>>> import numpy as np
>>> np.set_printoptions(suppress=True, linewidth=100)
>>> rnd = lambda a: np.round(a, 1) + 0
>>> arr = np.loadtxt("mat.csv", delimiter=",")
>>> print(rnd(arr))
[[-0.2  0.3  0.  -0.2  0.2  0.   0.1  0.5  0.3 -0.2  0.3 -0.2 -0.1 -0.3]
 [ 0.3 -0.3 -0.2 -0.7  0.4  0.3  0.6 -0.5  0.1  0.1  0.2 -0.1 -0.3  0.4]
 [ 0.  -0.2  0.7  0.  -0.8  0.2  0.2  0.2  0.8 -0.1  0.   0.1 -0.1 -0.9]
 [-0.2 -0.7  0.   0.7 -0.1  0.1  0.  -0.6 -1.1 -0.4 -0.9 -0.4  0.9  0.2]
 [ 0.2  0.4 -0.8 -0.1  1.   0.4  0.4  0.4  0.2 -0.6 -0.2 -0.3 -0.6  1. ]
 [ 0.   0.3  0.2  0.1  0.4  0.4 -1.1 -0.6  0.8 -0.4 -0.6  0.1  0.2 -0.7]
 [ 0.1  0.6  0.2  0.   0.4 -1.1 -0.6  0.1  0.1  0.7 -0.5  0.5 -0.8 -0.4]
 [ 0.5 -0.5  0.2 -0.6  0.4 -0.6  0.1  0.8 -0.4 -0.2  0.6  0.7  0.3 -0.1]
 [ 0.3  0.1  0.8 -1.1  0.2  0.8  0.1 -0.4 -0.4  0.1  0.6  0.   0.3  0.3]
 [-0.2  0.1 -0.1 -0.4 -0.6 -0.4  0.7 -0.2  0.1 -0.1 -0.4 -0.5 -0.6  0.4]
 [ 0.3  0.2  0.  -0.9 -0.2 -0.6 -0.5  0.6  0.6 -0.4  1.   0.6  0.  -0.2]
 [-0.2 -0.1  0.1 -0.4 -0.3  0.1  0.5  0.7  0.  -0.5  0.6 -0.2  0.4 -0.1]
 [-0.1 -0.3 -0.1  0.9 -0.6  0.2 -0.8  0.3  0.3 -0.6  0.   0.4  0.8 -0.5]
 [-0.3  0.4 -0.9  0.2  1.  -0.7 -0.4 -0.1  0.3  0.4 -0.2 -0.1 -0.5 -0.4]]
>>> t = np.radians(60)
>>> R = np.eye(14)
>>> R[3, 3] = R[1, 1] = np.cos(t)
>>> R[3, 1], R[1, 3] = -np.sin(t), np.sin(t)
>>> out = arr @ R.T
>>> print(np.allclose(arr @ arr.T, out @ out.T))
True
>>> print(rnd(np.abs(out - arr).max(axis=0)))
[0.  1.  0.  0.7 0.  0.  0.  0.  0.  0.  0.  0.  0.  0. ]
>>> print(np.allclose(np.linalg.norm(arr, axis=1), np.linalg.norm(out, axis=1)))
True
>>> print(rnd(np.linalg.det(R)), np.trace(R))
1.0 13.0
>>> U, sig, Vh = np.linalg.svd(arr)
>>> print(np.argmax(sig[:-1] / (sig[1:] + 1e-6)) + 1)
10
>>> print(rnd(sig))
[3. 3. 3. 2. 2. 2. 1. 1. 1. 1. 0. 0. 0. 0.]
>>> out = U[:, :10] @ np.diag(sig[:10]) @ Vh[:10]
>>> print(rnd(np.linalg.norm(arr - out, 2)), rnd(sig[10]))
0.0 0.0
>>> print(rnd(np.linalg.norm(arr - out) / np.linalg.norm(arr)))
0.0
>>> print(rnd(np.abs(arr - out).max()))
0.0
>>> print(np.linalg.matrix_rank(arr, rtol=0.05))
10
>>> ev, vecs = np.linalg.eigh(arr)
>>> print((ev > 1e-8).sum(), (ev < -1e-8).sum())
5 5
>>> print(rnd(np.linalg.svd(arr, compute_uv=False)))
[3. 3. 3. 2. 2. 2. 1. 1. 1. 1. 0. 0. 0. 0.]
>>> print(ev.sum(), rnd(np.trace(arr)))
3.0 3.0
>>> print(rnd(np.linalg.eigvalsh(arr @ arr)))
[0. 0. 0. 0. 1. 1. 1. 1. 4. 4. 4. 9. 9. 9.]
>>> print(rnd(np.linalg.eigvalsh(arr + -1 * np.eye(14))))
[-4. -3. -2. -2. -2. -1. -1. -1. -1.  0.  1.  1.  2.  2.]
>>> print([round(float(np.linalg.det(arr[:i, :i])), 2) + 0 for i in range(1, 15)])
[-0.22, -0.04, -0.02, 0.13, 0.03, -0.06, -0.18, -0.35, 1.02, -1.3, 0.0, 0.0, 0.0, 0.0]
>>> print(rnd(np.linalg.eigvalsh(arr).min()))
-3.0
>>> try:
...     np.linalg.cholesky(arr)
... except np.linalg.LinAlgError as e:
...     print("failed:", e)
... 
failed: Matrix is not positive definite
>>> print([round(float(x), 1) for x in np.linalg.svd(arr, compute_uv=False)[:3]])
[3.0, 3.0, 3.0]
>>> mat = np.load("data.npy")
>>> print(rnd(mat))
[[ 0.6  0.3  0.  -0.1 -0.3  0.   0.   0.2]
 [ 0.3  0.7  0.   0.2  0.2  0.1  0.  -0.1]
 [ 0.   0.   1.   0.   0.   0.   0.   0. ]
 [-0.1  0.2  0.   0.6  0.  -0.4  0.  -0.2]
 [-0.3  0.2  0.   0.   0.8  0.1  0.   0.2]
 [ 0.   0.1  0.  -0.4  0.1  0.6  0.  -0.3]
 [ 0.   0.   0.   0.   0.   0.   1.   0. ]
 [ 0.2 -0.1  0.  -0.2  0.2 -0.3  0.   0.7]]
>>> G = arr.T @ arr
>>> print(rnd(np.linalg.eigvalsh(G)[::-1]))
[9. 9. 9. 4. 4. 4. 1. 1. 1. 1. 0. 0. 0. 0.]
>>> print(np.allclose(G, G.T))
True
>>> print(rnd(np.diag(G)))
[0.9 2.  2.8 4.4 4.1 3.6 3.9 3.1 3.6 2.3 3.9 1.8 3.5 3.3]
>>> u = np.array([-4, -2, 3])
>>> print(rnd(np.array([np.convolve(row, u, "same") for row in mat])))
[[-2.4  1.3  1.4  1.3  0.3 -0.7 -0.7 -0.5]
 [-3.5 -0.6  1.4 -1.2 -0.4  0.3  0.6  0.2]
 [ 0.  -4.1 -2.1  3.   0.  -0.1  0.  -0.1]
 [-0.5 -0.8 -2.1 -1.1  3.4  0.6 -0.2  0.5]
 [-0.3 -1.2  0.8 -3.1 -1.8  2.3 -0.6 -0.5]
 [-0.5 -0.5  1.8  0.6 -3.6 -1.1  2.9  0.6]
 [ 0.  -0.2  0.1  0.1  0.  -4.1 -2.1  2.9]
 [-0.1  0.6  0.6 -0.2  0.1  1.  -3.7 -1.2]]
>>> print(rnd(np.convolve(mat[5], u)))
[ 0.1 -0.5 -0.5  1.8  0.6 -3.6 -1.1  2.9  0.6 -0.9]
>>> rng = np.random.default_rng(430065)
>>> idx = rng.integers(0, 3, 8)
>>> J = np.triu((idx[:, None] == idx) & (rng.random((8, 8)) < 0.8), 1).astype(int)
>>> J += J.T
>>> print(J)
[[0 1 0 0 0 0 0 0]
 [1 0 0 0 0 0 0 0]
 [0 0 0 0 1 0 0 0]
 [0 0 0 0 0 1 1 0]
 [0 0 1 0 0 0 0 0]
 [0 0 0 1 0 0 0 0]
 [0 0 0 1 0 0 0 1]
 [0 0 0 0 0 0 1 0]]
>>> out = np.array([[1, 2, 1],
...     [-1, 3, -3],
...     [-2, -1, -3],
...     [-3, -1, 1],
...     [-2, -2, 1],
...     [-3, -2, 0],
...     [-3, 1, -1],
...     [-2, -1, 2]])
>>> print(np.einsum("ij->j", J))
[1 1 1 2 1 1 2 1]
>>> print(out.T @ J.T)
[[-1  1 -2 -6 -2 -3 -5 -3]
 [ 3  2 -2 -1 -1 -1 -2  1]
 [-3  1  1 -1 -3  1  3 -1]]
>>> print(J @ out)
[[-1  3 -3]
 [ 1  2  1]
 [-2 -2  1]
 [-6 -1 -1]
 [-2 -1 -3]
 [-3 -1  1]
 [-5 -2  3]
 [-3  1 -1]]
>>> print(np.einsum("ik,kj->ji", J, out))
[[-1  1 -2 -6 -2 -3 -5 -3]
 [ 3  2 -2 -1 -1 -1 -2  1]
 [-3  1  1 -1 -3  1  3 -1]]
>>> print(rnd(np.linalg.det(J)))
1.0
>>> print(np.flatnonzero(np.linalg.matrix_power((J != 0) + (J.T != 0) + np.eye(8), 8)[1]))
[0 1]
>>> W = np.array([[0, 1, 0],
...     [2, 1, 0],
...     [0, 0, 0],
...     [2, 2, 2],
...     [0, 1, 1],
...     [0, 1, 2],
...     [2, 0, 1],
...     [2, 0, 0]])
>>> coef = np.array([-1, 0, -1])
>>> H = np.maximum(J @ W + coef, 0)
>>> print(np.linalg.matrix_rank(H))
3
>>> print(rnd((H > 0).mean(axis=0)))
[0.6 0.8 0.4]
>>> print((H > 0).astype(int))
[[1 1 0]
 [0 1 0]
 [0 1 0]
 [1 1 1]
 [0 0 0]
 [1 1 1]
 [1 1 1]
 [1 0 0]]
>>> cent = np.array([[3, 3, 1], [1, 0, 2], [3, 0, 2]])
>>> print((H @ cent).round(6).argmax(axis=1))
[0 2 2 0 0 0 0 0]
>>> M = np.loadtxt("m.csv", delimiter=",")
>>> print(M)
[[3. 4. 7. 0. 0. 0. 0. 0.]
 [1. 1. 6. 0. 0. 0. 0. 0.]
 [4. 6. 3. 0. 0. 0. 0. 0.]
 [0. 0. 0. 7. 4. 2. 8. 6.]
 [0. 0. 0. 7. 6. 3. 7. 9.]
 [0. 0. 0. 9. 2. 7. 2. 3.]
 [0. 0. 0. 6. 8. 7. 2. 7.]
 [0. 0. 0. 7. 3. 8. 4. 0.]]
>>> print(rnd(np.linalg.svd(M, compute_uv=False)))
[27.4 12.3  9.1  6.   4.6  3.   0.4  0. ]
>>> print(M.sum(axis=0))
[ 8. 11. 16. 36. 23. 27. 23. 25.]
>>> print(np.linalg.matrix_rank(M))
8
>>> print(M.shape)
(8, 8)
>>> print(np.abs(M).max())
9.0
>>> print(np.unravel_index(np.abs(M).argmax(), M.shape))
(np.int64(4), np.int64(7))
>>> print(rnd(np.linalg.norm(M[0] - M[7])))
14.6
>>> print(rnd(np.linalg.norm(M, axis=1)))
[ 8.6  6.2  7.8 13.  15.  12.1 14.2 11.7]
>>> data = np.loadtxt("x.csv", delimiter=",")
>>> print(data)
[[ 0.  0.  0.  0. -8.  0.  0.  0.  0.  0.  0.  0.]
 [ 0.  0.  0.  0.  0.  3.  0.  0.  0.  0.  0.  0.]
 [ 0.  0.  0.  0.  0.  0.  0.  0.  0.  0.  4.  0.]
 [ 0.  0.  0.  0.  0.  0. -5.  0.  0.  0.  0.  0.]
 [ 0.  9.  0.  0.  0.  0.  0.  0.  0.  0.  0.  0.]
 [ 0.  0.  0.  0.  0.  0.  0.  0.  0. -5.  0.  0.]
 [ 0.  0.  0.  0.  0.  0.  0.  2.  0.  0.  0.  0.]
 [ 0.  0.  0.  0.  0.  0.  0.  0.  0.  0.  0.  1.]
 [ 0.  0.  0.  0.  0.  0.  0.  0.  7.  0.  0.  0.]
 [ 0.  0.  0.  5.  0.  0.  0.  0.  0.  0.  0.  0.]
 [ 0.  0. -7.  0.  0.  0.  0.  0.  0.  0.  0.  0.]
 [ 2.  0.  0.  0.  0.  0.  0.  0.  0.  0.  0.  0.]]
>>> q, R = np.linalg.qr(data)
>>> print(np.allclose(R.T @ R, data.T @ data))
True
>>> print(q.T @ q)
[[1. 0. 0. 0. 0. 0. 0. 0. 0. 0. 0. 0.]
 [0. 1. 0. 0. 0. 0. 0. 0. 0. 0. 0. 0.]
 [0. 0. 1. 0. 0. 0. 0. 0. 0. 0. 0. 0.]
 [0. 0. 0. 1. 0. 0. 0. 0. 0. 0. 0. 0.]
 [0. 0. 0. 0. 1. 0. 0. 0. 0. 0. 0. 0.]
 [0. 0. 0. 0. 0. 1. 0. 0. 0. 0. 0. 0.]
 [0. 0. 0. 0. 0. 0. 1. 0. 0. 0. 0. 0.]
 [0. 0. 0. 0. 0. 0. 0. 1. 0. 0. 0. 0.]
 [0. 0. 0. 0. 0. 0. 0. 0. 1. 0. 0. 0.]
 [0. 0. 0. 0. 0. 0. 0. 0. 0. 1. 0. 0.]
 [0. 0. 0. 0. 0. 0. 0. 0. 0. 0. 1. 0.]
 [0. 0. 0. 0. 0. 0. 0. 0. 0. 0. 0. 1.]]
>>> print(q @ R)
[[ 0.  0.  0.  0. -8.  0.  0.  0.  0.  0.  0.  0.]
 [ 0.  0.  0.  0.  0.  3.  0.  0.  0.  0.  0.  0.]
 [ 0.  0.  0.  0.  0.  0.  0.  0.  0.  0.  4.  0.]
 [ 0.  0.  0.  0.  0.  0. -5.  0.  0.  0.  0.  0.]
 [ 0.  9.  0.  0.  0.  0.  0.  0.  0.  0.  0.  0.]
 [ 0.  0.  0.  0.  0.  0.  0.  0.  0. -5.  0.  0.]
 [ 0.  0.  0.  0.  0.  0.  0.  2.  0.  0.  0.  0.]
 [ 0.  0.  0.  0.  0.  0.  0.  0.  0.  0.  0.  1.]
 [ 0.  0.  0.  0.  0.  0.  0.  0.  7.  0.  0.  0.]
 [ 0.  0.  0.  5.  0.  0.  0.  0.  0.  0.  0.  0.]
 [ 0.  0. -7.  0.  0.  0.  0.  0.  0.  0.  0.  0.]
 [ 2.  0.  0.  0.  0.  0.  0.  0.  0.  0.  0.  0.]]
>>> def softmax(z):
...     e = np.exp(z - z.max(axis=-1, keepdims=True))
...     return e / e.sum(axis=-1, keepdims=True)
... 
>>> print(rnd(softmax(10 * data[1])))
[0. 0. 0. 0. 0. 1. 0. 0. 0. 0. 0. 0.]
>>> print(rnd(softmax(data).sum(axis=1)))
[1. 1. 1. 1. 1. 1. 1. 1. 1. 1. 1. 1.]
>>> print(rnd(softmax(data[1])))
[0.  0.  0.  0.  0.  0.6 0.  0.  0.  0.  0.  0. ]
>>> att = data @ data.T / np.sqrt(12)
>>> print(softmax(att).round(6).argmax(axis=1))
[ 0  1  2  3  4  5  6  7  8  9 10 11]
>>> m1 = np.loadtxt("case3.csv", delimiter=",")
>>> print(m1)
[[ 1.1  0.   2.   1.   0.8  0.   1.   1.1  1.1  2. ]
 [ 1.1  0.   2.   1.   1.1  0.1  1.1  1.2  1.   1.9]
 [ 0.8  0.   2.   1.   1.1  0.1  1.   0.9  1.   1.9]
 [ 0.9  0.1  2.1  1.   1.1  0.1  1.1  1.1  1.1  1.9]
 [ 1.1  0.1  1.9  1.   1.   0.1  0.9  1.   0.9  1.8]
 [ 1.1  0.1  2.1  1.   1.2  0.   1.   1.   1.1  2. ]
 [ 0.8 -0.3  2.1  0.9  1.1  0.   1.   1.1  1.3  2.1]
 [ 0.8  0.   2.   0.8  1.   0.   1.   1.1  0.9  2.1]
 [ 1.1 -0.1  2.1  1.   0.9  0.2  1.2  1.   1.   2. ]
 [ 1.1  0.   1.8  1.1  1.   0.   1.   0.8  1.1  2. ]
 [ 0.9 -0.1  2.   1.   0.9  0.   1.1  0.9  0.9  2.1]
 [ 1.1 -0.1  2.   1.   1.1  0.   0.8  1.   1.   1.9]
 [ 1.  -0.1  2.   0.8  1.1 -0.2  1.1  0.8  1.   2.1]
 [ 1.  -0.1  2.   0.7  1.2  0.2  1.1  1.1  1.   1.8]
 [ 1.   0.   2.2  0.9  1.   0.   0.8  1.   1.   1.9]
 [ 0.9  0.1  2.2  1.2  0.9  0.1  1.1  1.   1.1  1.9]
 [ 0.9 -0.1  2.   1.   0.9  0.   0.9  1.1  0.9  2.1]
 [ 0.9  0.1  2.   1.2  0.9 -0.2  1.1  1.2  1.   1.9]
 [ 2.   2.   1.1  1.   0.   0.   0.  -0.2  2.  -0.2]
 [ 1.9  2.2  1.   1.   0.1  0.  -0.1  0.   1.9  0. ]
 [ 1.8  2.   1.   0.9  0.1  0.1 -0.1 -0.1  2.   0. ]
 [ 2.   2.1  0.9  1.1  0.  -0.3  0.   0.1  2.2  0. ]
 [ 2.   2.1  0.9  0.9 -0.1  0.1  0.2  0.1  2.   0.2]
 [ 1.9  2.1  1.1  1.1  0.1  0.1  0.1  0.1  2.  -0.1]
 [ 2.1  2.   1.   1.1 -0.2  0.  -0.1 -0.1  2.   0.1]
 [ 2.2  1.8  1.   1.   0.   0.2  0.1 -0.1  2.1 -0.1]
 [ 1.9  2.1  1.1  0.9  0.1  0.1  0.   0.1  2.2 -0.1]
 [ 2.   2.1  0.9  1.   0.   0.1  0.  -0.1  2.   0. ]
 [ 1.9  2.   0.9  0.9 -0.1  0.   0.   0.2  2.2 -0.1]
 [ 2.2  2.   0.9  1.   0.   0.   0.1  0.1  1.9 -0.1]
 [ 2.   2.   1.1  1.2  0.   0.2 -0.1  0.2  2.2  0.2]
 [ 1.9  1.9  1.   1.1  0.2 -0.1 -0.1 -0.1  1.9  0. ]
 [ 2.1  2.2  0.9  1.1  0.1 -0.1  0.   0.   1.9 -0.1]
 [ 2.1  2.1  0.9  1.1 -0.1  0.1  0.   0.   2.1  0. ]
 [ 2.   2.   0.8  0.9  0.1  0.   0.1  0.1  2.1  0. ]
 [ 2.   1.9  1.   1.1  0.1  0.1  0.  -0.1  2.   0. ]]
>>> Xs = (m1 - m1.mean(axis=0)) / m1.std(axis=0)
>>> print(np.argwhere(np.abs(Xs) > 2))
[[12  5]
 [13  3]
 [17  5]
 [21  5]]
>>> coef = np.linalg.lstsq(np.delete(Xs, 4, axis=1), Xs[:, 4])[0]
>>> print(rnd(1 - np.var(Xs[:, 4] - np.delete(Xs, 4, axis=1) @ coef)))
1.0
>>> dist = np.linalg.norm(m1[:, None] - m1[None], axis=-1)
>>> print(dist.shape)
(36, 36)
>>> print((dist + 1e9 * np.eye(36)).round(6).argmin(axis=1))
[16  3  3  1 11  3  3 16  0  4 16 14 10  1 11  3  7  0 35 27 19 28 34 26 33 35 23 33 34 32 33 35 19
 27 28 27]
>>> print(np.unravel_index(dist.round(6).argmax(), dist.shape))
(np.int64(6), np.int64(32))
>>> print(rnd(dist[:5, :5]))
[[0.  0.4 0.5 0.4 0.4]
 [0.4 0.  0.4 0.3 0.4]
 [0.5 0.4 0.  0.3 0.4]
 [0.4 0.3 0.3 0.  0.4]
 [0.4 0.4 0.4 0.4 0. ]]
>>> print(dist.mean(axis=1).argmax())
6
>>> print(dist[22].round(6).argsort(kind="stable")[:4])
[22 34 27 33]
